In [1]: import numpy as np

In [2]: np.set_printoptions(precision=2, suppress=True, linewidth=100)

In [3]: out = np.array([[1, -2], [-1, 0]])

In [4]: W2 = np.array([[2, 2, 3], [3, 0, 1], [-2, -1, -3]])

In [5]: mat = np.kron(out, W2)

In [6]: mat
Out[6]: 
array([[ 2,  2,  3, -4, -4, -6],
       [ 3,  0,  1, -6,  0, -2],
       [-2, -1, -3,  4,  2,  6],
       [-2, -2, -3,  0,  0,  0],
       [-3,  0, -1,  0,  0,  0],
       [ 2,  1,  3,  0,  0,  0]])

In [7]: x0 = np.array([0, -3, 1, 3, 2, 1])

In [8]: rhs = mat @ x0

In [9]: rhs
Out[9]: array([-29, -19,  22,   3,  -1,   0])

In [10]: np.round(np.linalg.solve(mat, 5 * rhs), 2) + 0
Out[10]: array([  0., -15.,   5.,  15.,  10.,   5.])

In [11]: np.round(np.linalg.solve(mat, rhs), 2) + 0
Out[11]: array([ 0., -3.,  1.,  3.,  2.,  1.])

In [12]: np.round(np.linalg.solve(mat.T, mat[5]), 2) + 0
Out[12]: array([0., 0., 0., 0., 0., 1.])

In [13]: np.round(np.linalg.solve(mat, rhs + mat[:, 4]), 2) + 0
Out[13]: array([ 0., -3.,  1.,  3.,  3.,  1.])

In [14]: np.linalg.solve(mat, mat[:, 1])
Out[14]: array([ 0.,  1., -0., -0., -0.,  0.])

In [15]: G = mat.T @ mat

In [16]: np.diag(G)
Out[16]: array([34, 10, 38, 68, 20, 76])

In [17]: np.linalg.matrix_rank(G)
Out[17]: np.int64(6)

In [18]: np.linalg.svd(mat, compute_uv=False) ** 2
Out[18]: array([191.86,  27.99,  21.08,   3.07,   1.74,   0.25])

In [19]: np.trace(G), (mat ** 2).sum()
Out[19]: (np.int64(246), np.int64(246))

In [20]: rng = np.random.default_rng(948)

In [21]: out = mat + rng.integers(-2, 3, (6, 1)) @ rng.integers(-2, 3, (1, 6))

In [22]: out
Out[22]: 
array([[ 0,  2,  1, -6, -5, -6],
       [ 1,  0, -1, -8, -1, -2],
       [-6, -1, -7,  0,  0,  6],
       [-2, -2, -3,  0,  0,  0],
       [-1,  0,  1,  2,  1,  0],
       [ 6,  1,  7,  4,  2,  0]])

In [23]: np.linalg.matrix_rank(out - mat, tol=1e-8)
Out[23]: np.int64(1)

In [24]: np.round(np.linalg.svd(out - mat, compute_uv=False), 2) + 0
Out[24]: array([11.96,  0.  ,  0.  ,  0.  ,  0.  ,  0.  ])
